$ ipython --no-banner

In [1]: import numpy as np

In [2]: np.set_printoptions(precision=2, suppress=True, linewidth=200)

In [3]: def tidy(a):
   ...:     return np.round(a, 2) + 0
   ...: 

In [4]: M = np.load("layer8.npy")

In [5]: M
Out[5]: 
array([[-5, -7,  0,  4],
       [-2, -9,  0,  9],
       [ 0,  0,  9,  0],
       [ 7,  9,  0,  3]])

In [6]: # 2 groups of indices that never mix

In [7]: tidy(np.linalg.eigvals(M).sum().real)
Out[7]: np.float64(-2.0)

In [8]: tidy(np.linalg.det(M[::-1]))
Out[8]: np.float64(2133.0)

In [9]: print(tidy(np.linalg.det(M.T)))
2133.0

In [10]: f = np.array([2, 1])

In [11]: print(np.cross(M[0, :3], M[3, :3]))
[0 0 4]

In [12]: np.convolve(M[0], f)
Out[12]: array([-10, -19,  -7,   8,   4])

In [13]: arr = np.array([[-3, -1, -3], [-3, -3, 3], [-3, -1, -3], [1, 2, 1]])

In [14]: out = np.c_[arr[:, :2] @ np.array([[-2, 2], [0, 0]]), np.array([2, 2, 0, 2])]

In [15]: out
Out[15]: 
array([[ 6, -6,  2],
       [ 6, -6,  2],
       [ 6, -6,  0],
       [-2,  2,  2]])

In [16]: np.linalg.matrix_rank(out)
Out[16]: np.int64(2)

In [17]: tidy(np.linalg.lstsq(arr, out[:, 0])[0])
Out[17]: array([-2.,  0.,  0.])

In [18]: tidy(np.linalg.norm(np.linalg.qr(arr)[0].T @ out, axis=0) ** 2 / ((out ** 2).sum(axis=0) + 1e-12))
Out[18]: array([1.  , 1.  , 0.83])

In [19]: np.linalg.matrix_rank(np.c_[arr, out])
Out[19]: np.int64(4)

In [20]: feats = np.load("case5.npy")

In [21]: feats
Out[21]: 
array([[-1.03, -0.19,  0.39,  1.24],
       [ 0.17,  0.76, -0.71,  1.64],
       [ 0.37,  0.26, -0.31,  0.04]])

In [22]: # rows and columns are dependent

In [23]: T = np.stack([feats, 5 * feats, feats[::-1]])

In [24]: tidy(np.einsum("bij,cij->bc", T, T))
Out[24]: 
array([[  6.89,  34.45,   2.8 ],
       [ 34.45, 172.23,  13.98],
       [  2.8 ,  13.98,   6.89]])

In [25]: rng = np.random.default_rng(117)

In [26]: out = feats + rng.integers(-2, 3, (3, 2)) @ rng.integers(-2, 3, (2, 4))

In [27]: print(tidy(out))
[[-9.03 -0.19  2.39  3.24]
 [ 2.17  3.76 -5.71 -0.36]
 [-5.63  1.26 -0.31  1.04]]

In [28]: np.linalg.matrix_rank(out - feats, tol=1e-8)
Out[28]: np.int64(2)

In [29]: tidy(out - feats)
Out[29]: 
array([[-8.,  0.,  2.,  2.],
       [ 2.,  3., -5., -2.],
       [-6.,  1.,  0.,  1.]])

In [30]: U, sigma, Vh = np.linalg.svd(feats)

In [31]: np.argmax(sigma[:-1] / (sigma[1:] + 1e-6)) + 1
Out[31]: np.int64(2)

In [32]: out = U[:, :2] @ np.diag(sigma[:2]) @ Vh[:2]

In [33]: tidy(np.abs(feats - out).max())
Out[33]: np.float64(0.0)

In [34]: tidy(np.linalg.norm(feats - out, 2)), tidy(sigma[2])
Out[34]: (np.float64(0.0), np.float64(0.0))

In [35]: tidy(np.linalg.norm(feats - out) / np.linalg.norm(feats))
Out[35]: np.float64(0.0)

In [36]: tidy(out)
Out[36]: 
array([[-1.03, -0.19,  0.39,  1.24],
       [ 0.17,  0.76, -0.71,  1.64],
       [ 0.37,  0.26, -0.31,  0.04]])
